>>> import numpy as np
>>> np.set_printoptions(precision=2, suppress=True, linewidth=120)
>>> def tidy(a):
...     return np.round(a, 2) + 0
... 
>>> B = np.array([[2, -1, 3, 2, 1, 3, -1, 1, 3, -1],
...     [2, -3, 1, -2, 0, -2, 3, 2, -2, 2],
...     [-2, -2, 0, 2, -2, 3, 1, -1, -1, 1],
...     [-3, 1, -3, 2, 1, 2, 2, 1, -1, -1],
...     [-3, -3, 1, 3, 2, 2, 3, 1, 2, 3],
...     [-2, 0, -3, -2, 1, -3, 1, -1, -2, -1],
...     [3, -1, -2, -1, -3, 3, -1, -1, 0, 1],
...     [2, 2, 1, 2, 2, 2, 3, -2, -1, 0],
...     [-2, 3, -3, -3, -1, -2, 3, 1, -3, -3],
...     [1, -1, 2, -2, -1, -1, 0, 2, -2, 1]])
>>> B[-1] = B[0]
>>> J = B + 0.05 * np.eye(10)
>>> print(J)
[[ 2.05 -1.    3.    2.    1.    3.   -1.    1.    3.   -1.  ]
 [ 2.   -2.95  1.   -2.    0.   -2.    3.    2.   -2.    2.  ]
 [-2.   -2.    0.05  2.   -2.    3.    1.   -1.   -1.    1.  ]
 [-3.    1.   -3.    2.05  1.    2.    2.    1.   -1.   -1.  ]
 [-3.   -3.    1.    3.    2.05  2.    3.    1.    2.    3.  ]
 [-2.    0.   -3.   -2.    1.   -2.95  1.   -1.   -2.   -1.  ]
 [ 3.   -1.   -2.   -1.   -3.    3.   -0.95 -1.    0.    1.  ]
 [ 2.    2.    1.    2.    2.    2.    3.   -1.95 -1.    0.  ]
 [-2.    3.   -3.   -3.   -1.   -2.    3.    1.   -2.95 -3.  ]
 [ 2.   -1.    3.    2.    1.    3.   -1.    1.    3.   -0.95]]
>>> print([round(float(x), 2) for x in np.linalg.svd(J, compute_uv=False)[:3]])
[13.11, 9.0, 7.33]
>>> print(tidy(np.abs(np.linalg.svd(J)[2][-1])))
[0.23 0.1  0.21 0.56 0.39 0.48 0.26 0.06 0.3  0.21]
>>> print(np.argsort(-np.linalg.norm(J, axis=0).round(6), kind="stable")[:3])
[5 0 2]
>>> print(np.linalg.cond(J) > 100)
True
>>> print(tidy(np.linalg.norm(J, 2) / np.linalg.norm(J)))
0.64
>>> x = np.array([2, 2, -1, -2, -3, 1, 3, 0, -1, -3])
>>> print((J @ x).argmax())
8
>>> print(tidy(J * x))
[[ 4.1  -2.   -3.   -4.   -3.    3.   -3.    0.   -3.    3.  ]
 [ 4.   -5.9  -1.    4.    0.   -2.    9.    0.    2.   -6.  ]
 [-4.   -4.   -0.05 -4.    6.    3.    3.    0.    1.   -3.  ]
 [-6.    2.    3.   -4.1  -3.    2.    6.    0.    1.    3.  ]
 [-6.   -6.   -1.   -6.   -6.15  2.    9.    0.   -2.   -9.  ]
 [-4.    0.    3.    4.   -3.   -2.95  3.    0.    2.    3.  ]
 [ 6.   -2.    2.    2.    9.    3.   -2.85  0.    0.   -3.  ]
 [ 4.    4.   -1.   -4.   -6.    2.    9.    0.    1.    0.  ]
 [-4.    6.    3.    6.    3.   -2.    9.    0.    2.95  9.  ]
 [ 4.   -2.   -3.   -4.   -3.    3.   -3.    0.   -3.    2.85]]
>>> print(tidy(J @ np.ones(10)))
[ 12.05   1.05  -0.95   1.05  11.05 -11.95  -1.95  11.05  -9.95  12.05]
>>> print(tidy(J @ (2 * x)))
[-15.8   8.2  -4.1   7.8 -50.3  10.1  28.3  18.   65.9 -16.3]
>>> print(tidy(J @ x))
[ -7.9    4.1   -2.05   3.9  -25.15   5.05  14.15   9.    32.95  -8.15]
>>> print(tidy((J * x).sum(axis=1)))
[ -7.9    4.1   -2.05   3.9  -25.15   5.05  14.15   9.    32.95  -8.15]
>>> print(np.linalg.norm(J @ x) <= np.linalg.norm(J, 2) * np.linalg.norm(x) + 1e-9)
True
>>> W1 = np.array([[-2, -1, -3, -3, 0],
...     [-1, -3, 2, -1, -3],
...     [0, 1, -1, 3, 3],
...     [-3, 0, 1, -1, 2],
...     [-1, 2, 3, 0, 3],
...     [1, -3, 1, 2, -3],
...     [-2, 3, 1, -1, 0],
...     [2, 3, 1, 2, 2],
...     [-3, -2, -2, 0, 2],
...     [-1, 2, 1, -2, 1]])
>>> beta = np.array([-2, 0, 2, -2, -1])
>>> H = np.maximum(J @ W1 + beta, 0)
>>> print(np.linalg.matrix_rank(H))
5
>>> cent = np.array([[3, 4, 3], [2, 0, 1], [1, 2, 5], [5, 4, 3], [1, 1, 2]])
>>> print(W1 @ cent)
[[-26 -26 -31]
 [-15  -7  -5]
 [ 19  13  11]
 [-11 -12  -3]
 [  7   5  20]
 [  5  11   5]
 [ -4 -10  -1]
 [ 25  20  24]
 [-13 -14 -17]
 [ -7  -9   0]]
>>> print((H @ cent).round(6).argmax(axis=1))
[0 0 2 2 2 2 1 2 2 0]
